$ python3 -q
>>> import numpy as np
>>> np.set_printoptions(suppress=True, linewidth=160)
>>> arr = np.loadtxt("run6.csv", delimiter=",")
>>> arr
array([[-21.6,  18.1,   6.2],
       [-11.1,   9. ,   2.1],
       [ -5.8,   4.6,   0.2],
       [ -0.9,   0.8,  -0.5],
       [ -0.6,   0.6,  -0.4],
       [  0.8,  -0.9,   0.5],
       [  1.3,  -1.4,   0.8],
       [  2. ,  -2.2,   1.1],
       [  6. ,  -6.9,   1.9],
       [  7.7,  -8.7,   2. ],
       [  8.4,  -9.5,   2.1],
       [ 17.2, -19.5,   1.9],
       [ 18.1, -20.5,   1.8],
       [ 18.6, -21. ,   1.8],
       [ 25.9, -29.2,   1. ],
       [ 29.9, -33.5,   0.5]])
>>> cen = arr - arr.mean(axis=0)
>>> vecs = np.linalg.svd(cen)[2][:1]
>>> out = cen - cen @ vecs.T @ vecs
>>> print(np.round(np.cov(cen @ vecs.T, rowvar=False), 1))
381.0
>>> np.round(np.diag(vecs.T @ vecs), 1) + 0
array([0.5, 0.5, 0. ])
>>> np.round((cen @ vecs.T).std(axis=0), 1)
array([18.9])
>>> hat = arr @ np.linalg.solve(arr.T @ arr, arr.T)
>>> np.round(np.diag(hat), 1) + 0
array([0.8, 0.3, 0.2, 0. , 0. , 0. , 0. , 0.1, 0.1, 0.2, 0.2, 0.1, 0.1, 0.1, 0.3, 0.4])
>>> round(np.trace(hat), 1)
np.float64(3.0)
>>> np.allclose(hat @ hat, hat)
True
>>> np.round(hat @ arr[:, 0], 1)
array([-21.6, -11.1,  -5.8,  -0.9,  -0.6,   0.8,   1.3,   2. ,   6. ,   7.7,   8.4,  17.2,  18.1,  18.6,  25.9,  29.9])
>>> cen = arr - arr.mean(axis=0)
>>> U, sigma, Vh = np.linalg.svd(cen, full_matrices=False)
>>> np.linalg.matrix_rank(cen)
np.int64(3)
>>> np.round(np.abs(Vh[-1]), 1)
array([0.7, 0.6, 0.4])
>>> np.round((sigma ** 2).sum() ** 2 / (sigma ** 4).sum(), 1)
np.float64(1.0)
>>> sigma.round(1)
array([75.6,  6.2,  2. ])
>>> w1 = np.array([[-2, -1, 1], [2, -1, -2], [-2, 1, 1]])
>>> b = np.array([0, 9, 5])
>>> hid = np.maximum(arr @ w1 + b, 0)
>>> np.round((hid > 0).mean(axis=0), 1)
array([0.3, 1. , 0.8])
>>> np.linalg.matrix_rank(hid)
np.int64(3)
>>> Z = np.array([[0, 2, -1], [1, -1, -1], [-1, -1, 2]])
>>> print((hid @ Z).round(6).argmax(axis=1))
[1 1 1 0 0 2 2 2 2 2 2 2 2 2 2 2]
>>> G = np.cov(arr, rowvar=False)
>>> np.round(np.corrcoef(arr.T), 1)
array([[ 1. , -1. , -0.3],
       [-1. ,  1. ,  0.3],
       [-0.3,  0.3,  1. ]])
>>> np.round(np.linalg.eigvalsh(G)[::-1], 1)
array([381. ,   2.6,   0.3])
>>> G.shape
(3, 3)
>>> np.round(np.polyfit(arr[:, 0], arr[:, 2], 1), 1) + 0
array([0. , 1.7])
>>> np.round(arr.std(axis=0), 1)
array([13.1, 13.6,  1.5])
>>> F = np.load("a.npy")
>>> print(F)
[[ 74 -26 -41 -60 -58 -25   2 -22  33 -57 -48  21]
 [-26  68 -40  30  40  40  76 -44  66  12 -42   6]
 [-41 -40  73  25  14 -15 -72  60 -90  39  81 -24]
 [-60  30  25  50  50  25  10  10 -15  45  30 -15]
 [-58  40  14  50  52  30  24   0   0  42  18 -12]
 [-25  40 -15  25  30  25  40 -20  30  15 -15   0]
 [  2  76 -72  10  24  40 100 -68 102 -12 -78  18]
 [-22 -44  60  10   0 -20 -68  52 -78  24  66 -18]
 [ 33  66 -90 -15   0  30 102 -78 117 -36 -99  27]
 [-57  12  39  45  42  15 -12  24 -36  45  45 -18]
 [-48 -42  81  30  18 -15 -78  66 -99  45  90 -27]
 [ 21   6 -24 -15 -12   0  18 -18  27 -18 -27   9]]
>>> r = np.linalg.matrix_rank(F)
>>> r
np.int64(2)
>>> N = np.linalg.svd(F)[2][r:].T
>>> [int(np.linalg.matrix_rank(F[:i])) for i in range(1, len(F) + 1)]
[1, 2, 2, 2, 2, 2, 2, 2, 2, 2, 2, 2]
>>> print([int(np.linalg.matrix_rank(F[:, :j + 1])) for j in range(12)])
[1, 2, 2, 2, 2, 2, 2, 2, 2, 2, 2, 2]
>>> np.round(N @ N.T, 1) + 0
array([[ 0.7,  0.1,  0.1,  0.2,  0.2,  0.1,  0. ,  0. , -0.1,  0.2,  0.1, -0.1],
       [ 0.1,  0.8,  0.1, -0.1, -0.2, -0.1, -0.2,  0.1, -0.1, -0.1,  0.1,  0. ],
       [ 0.1,  0.1,  0.8, -0.1,  0. ,  0. ,  0.1, -0.1,  0.2, -0.1, -0.2,  0.1],
       [ 0.2, -0.1, -0.1,  0.8, -0.2, -0.1, -0.1,  0. ,  0. , -0.2, -0.1,  0. ],
       [ 0.2, -0.2,  0. , -0.2,  0.8, -0.1, -0.1,  0. ,  0. , -0.2, -0.1,  0. ],
       [ 0.1, -0.1,  0. , -0.1, -0.1,  0.9, -0.1,  0. , -0.1, -0.1,  0. ,  0. ],
       [ 0. , -0.2,  0.1, -0.1, -0.1, -0.1,  0.8,  0.1, -0.2,  0. ,  0.1,  0. ],
       [ 0. ,  0.1, -0.1,  0. ,  0. ,  0. ,  0.1,  0.9,  0.2,  0. , -0.1,  0. ],
       [-0.1, -0.1,  0.2,  0. ,  0. , -0.1, -0.2,  0.2,  0.8,  0.1,  0.2, -0.1],
       [ 0.2, -0.1, -0.1, -0.2, -0.2, -0.1,  0. ,  0. ,  0.1,  0.9, -0.1,  0.1],
       [ 0.1,  0.1, -0.2, -0.1, -0.1,  0. ,  0.1, -0.1,  0.2, -0.1,  0.8,  0.1],
       [-0.1,  0. ,  0.1,  0. ,  0. ,  0. ,  0. ,  0. , -0.1,  0.1,  0.1,  1. ]])
>>> np.allclose(F @ N, 0)
True
